% python3 -q
>>> import numpy as np
>>> np.set_printoptions(precision=2, suppress=True, linewidth=200, legacy="1.25")
>>> tidy = lambda a: np.round(a, 2) + 0
>>> X = np.loadtxt("run19.csv", delimiter=",")
>>> print(X)
[[ 0.  3.  0.  0.  0.  0.  0.]
 [ 0.  0.  0.  0.  0.  0.  0.]
 [-1.  0.  0.  0.  0.  0.  0.]
 [ 0.  0.  2.  0.  0.  0.  0.]
 [ 0.  0.  0.  0. -1.  0.  0.]
 [ 0.  0.  0.  0.  0. -3.  0.]
 [ 0.  0.  0. -1.  0.  0.  0.]]
>>> print([round(float(x), 2) for x in np.linalg.svd(X, compute_uv=False)[:3]])
[3.0, 3.0, 2.0]
>>> print(np.linalg.cond(X) > 100)
True
>>> print(np.argsort(-np.linalg.norm(X, axis=0).round(6), kind="stable")[:3])
[1 5 2]
>>> print(np.linalg.matrix_rank(X, rtol=0.1))
6
>>> left, sv, Vh = np.linalg.svd(X)
>>> evecs = Vh[:(sv > 1e-8).sum()]
>>> rng = np.random.default_rng(73)
>>> x = X[3] + -1 * X[1] + rng.integers(2) * np.eye(7)[0]
>>> print(x)
[1. 0. 2. 0. 0. 0. 0.]
>>> print(np.linalg.matrix_rank(np.vstack([X, x])))
6
>>> print(np.allclose(evecs.T @ evecs @ x, x))
True
>>> print(evecs.T @ evecs)
[[1. 0. 0. 0. 0. 0. 0.]
 [0. 1. 0. 0. 0. 0. 0.]
 [0. 0. 1. 0. 0. 0. 0.]
 [0. 0. 0. 1. 0. 0. 0.]
 [0. 0. 0. 0. 1. 0. 0.]
 [0. 0. 0. 0. 0. 1. 0.]
 [0. 0. 0. 0. 0. 0. 0.]]
>>> print(tidy(np.linalg.norm(X, axis=0)))
[1. 3. 2. 1. 1. 3. 0.]
>>> print(X.T @ X)
[[1. 0. 0. 0. 0. 0. 0.]
 [0. 9. 0. 0. 0. 0. 0.]
 [0. 0. 4. 0. 0. 0. 0.]
 [0. 0. 0. 1. 0. 0. 0.]
 [0. 0. 0. 0. 1. 0. 0.]
 [0. 0. 0. 0. 0. 9. 0.]
 [0. 0. 0. 0. 0. 0. 0.]]
>>> print(tidy(np.linalg.svd(X, compute_uv=False)))
[3. 3. 2. 1. 1. 1. 0.]
>>> print((X + X.T) / 2)
[[ 0.   1.5 -0.5  0.   0.   0.   0. ]
 [ 1.5  0.   0.   0.   0.   0.   0. ]
 [-0.5  0.   0.   1.   0.   0.   0. ]
 [ 0.   0.   1.   0.   0.   0.  -0.5]
 [ 0.   0.   0.   0.  -1.   0.   0. ]
 [ 0.   0.   0.   0.   0.  -3.   0. ]
 [ 0.   0.   0.  -0.5  0.   0.   0. ]]
>>> print(np.allclose(X @ X.T, X.T @ X))
False
>>> print(X @ X)
[[ 0.  0.  0.  0.  0.  0.  0.]
 [ 0.  0.  0.  0.  0.  0.  0.]
 [ 0. -3.  0.  0.  0.  0.  0.]
 [-2.  0.  0.  0.  0.  0.  0.]
 [ 0.  0.  0.  0.  1.  0.  0.]
 [ 0.  0.  0.  0.  0.  9.  0.]
 [ 0.  0. -2.  0.  0.  0.  0.]]
>>> print(tidy(np.linalg.matrix_power(X, 2)))
[[ 0.  0.  0.  0.  0.  0.  0.]
 [ 0.  0.  0.  0.  0.  0.  0.]
 [ 0. -3.  0.  0.  0.  0.  0.]
 [-2.  0.  0.  0.  0.  0.  0.]
 [ 0.  0.  0.  0.  1.  0.  0.]
 [ 0.  0.  0.  0.  0.  9.  0.]
 [ 0.  0. -2.  0.  0.  0.  0.]]
>>> print(tidy(np.sort(np.abs(np.linalg.eigvals(X)))))
[0. 0. 0. 0. 0. 1. 3.]
>>> arr = np.loadtxt("a.csv", delimiter=",")
>>> print(arr)
[[61.  5. 13. 17.]
 [ 5.  1. -1. -5.]
 [13. -1. 10. 26.]
 [17. -5. 26. 74.]]
>>> print(np.count_nonzero(arr))
16
>>> print(arr.sum(axis=1))
[ 96.   0.  48. 112.]
>>> print(np.linalg.matrix_rank(arr))
2
>>> np.zeros(4, 4)
Traceback (most recent call last):
  File "<python-input-30>", line 1, in <module>
    np.zeros(4, 4)
    ~~~~~~~~^^^^^^
TypeError: Cannot interpret '4' as a data type
>>> print(tidy(np.linalg.norm(arr, 2) / np.linalg.norm(arr)))
0.88
>>> print(np.linalg.matrix_rank(arr, rtol=0.1))
2
>>> ang = np.radians(180)
>>> Rm = np.eye(4)
>>> Rm[1, 1] = Rm[2, 2] = np.cos(ang)
>>> Rm[1, 2], Rm[2, 1] = -np.sin(ang), np.sin(ang)
>>> print(tidy(Rm))
[[ 1.  0.  0.  0.]
 [ 0. -1.  0.  0.]
 [ 0.  0. -1.  0.]
 [ 0.  0.  0.  1.]]
>>> M2 = arr @ Rm.T
>>> print(np.allclose(np.linalg.norm(arr, axis=1), np.linalg.norm(M2, axis=1)))
True
>>> print(np.allclose(arr @ arr.T, M2 @ M2.T))
True
>>> print(tidy(np.abs(M2 - arr).max(axis=0)))
[ 0. 10. 52.  0.]
>>> ev, evecs = np.linalg.eigh(arr)
>>> x = np.array([-2, -2, -1, -3])
>>> print((np.sign(evecs[:, -1].round(6)) == np.sign(evecs[0, -1].round(6))).astype(int))
[1 0 1 1]
>>> print(tidy(np.linalg.eigvalsh(arr[1:, 1:])))
[ 0.    1.46 83.54]
>>> mat = np.load("mat.npy")
>>> print(mat)
[[38. 48. 48.]
 [48. 66. 64.]
 [48. 64. 66.]]
>>> x = np.array([0, 0, -2])
>>> target = mat @ x
>>> c, lr = np.zeros(3), 1 / np.linalg.norm(mat, 2) ** 2
>>> for i in range(6):
...     c -= lr * mat.T @ (mat @ c - target)
...     if i % 1 == 0: print(i, round(np.linalg.norm(mat @ c - target), 2))
... 
0 3.12
1 3.12
2 3.12
3 3.12
4 3.12
5 3.12
>>> print(tidy(np.linalg.cond(mat)))
83.0
>>> r0 = np.array([0, 0, 3])
>>> M2 = mat + np.outer(r0, np.eye(3)[1])
>>> print(tidy(np.linalg.det(M2) / np.linalg.det(mat)), tidy(1 + np.linalg.solve(mat, r0)[1]))
0.42 0.42
>>> print(np.linalg.matrix_rank(np.linalg.inv(M2) - np.linalg.inv(mat), tol=1e-8))
1
>>> ev, evecs = np.linalg.eigvalsh(mat)
Traceback (most recent call last):
  File "<python-input-57>", line 1, in <module>
    ev, evecs = np.linalg.eigvalsh(mat)
    ^^^^^^^^^
ValueError: too many values to unpack (expected 2)
>>> ev, evecs = np.linalg.eigh(mat)
>>> print(tidy(ev.sum()), np.trace(mat))
170.0 170.0
>>> print(tidy(evecs.T @ evecs))
[[1. 0. 0.]
 [0. 1. 0.]
 [0. 0. 1.]]
>>> print(tidy(np.linalg.eigvalsh(mat + 5 * np.eye(3))))
[  7.   7. 171.]
>>> print(tidy(np.linalg.svd(mat, compute_uv=False)))
[166.   2.   2.]
>>> print(np.abs(evecs[:, -1]).round(6).argmax())
1
>>> print(tidy(evecs.T @ mat @ evecs))
[[  2.   0.   0.]
 [  0.   2.   0.]
 [  0.   0. 166.]]
>>> print(tidy(ev))
[  2.   2. 166.]
>>> print(tidy(evecs @ np.diag(ev) @ evecs.T))
[[38. 48. 48.]
 [48. 66. 64.]
 [48. 64. 66.]]
>>> left, sv, Vh = np.linalg.svd(mat)
>>> print(tidy(sv))
[166.   2.   2.]
>>> M2 = left[:, :1] @ np.diag(sv[:1]) @ Vh[:1]
>>> print(np.linalg.matrix_rank(mat, rtol=0.05))
1
>>> print(tidy(np.linalg.norm(mat - M2, 2)), tidy(sv[1]))
2.0 2.0
>>> print(tidy(M2))
[[36.44 48.59 48.59]
 [48.59 64.78 64.78]
 [48.59 64.78 64.78]]
>>> print(tidy(np.abs(mat - M2).max()))
1.56
>>> print(np.linalg.matrix_rank(X))
6
>>> print(np.unravel_index(np.abs(X).argmax(), X.shape))
(0, 1)
>>> X[7]
Traceback (most recent call last):
  File "<python-input-76>", line 1, in <module>
    X[7]
    ~^^^
IndexError: index 7 is out of bounds for axis 0 with size 7
>>> K = np.array([[10, 19, 16, 4, 17, 0, 4, 21],
...     [8, 12, 8, 0, 12, 0, 0, 12],
...     [10, 17, 13, 2, 16, 0, 2, 18],
...     [4, 8, 7, 2, 7, 0, 2, 9],
...     [10, 21, 19, 6, 18, 0, 6, 24]])
>>> print(K)
[[10 19 16  4 17  0  4 21]
 [ 8 12  8  0 12  0  0 12]
 [10 17 13  2 16  0  2 18]
 [ 4  8  7  2  7  0  2  9]
 [10 21 19  6 18  0  6 24]]
>>> M2 = K / np.sqrt((K ** 2).mean(axis=1, keepdims=True))
>>> print(tidy(np.linalg.norm(M2, axis=1)))
[2.83 2.83 2.83 2.83 2.83]
>>> print(np.linalg.matrix_rank(K - K.mean(axis=1, keepdims=True)))
2
>>> print(np.linalg.matrix_rank(M2) == np.linalg.matrix_rank(K))
True
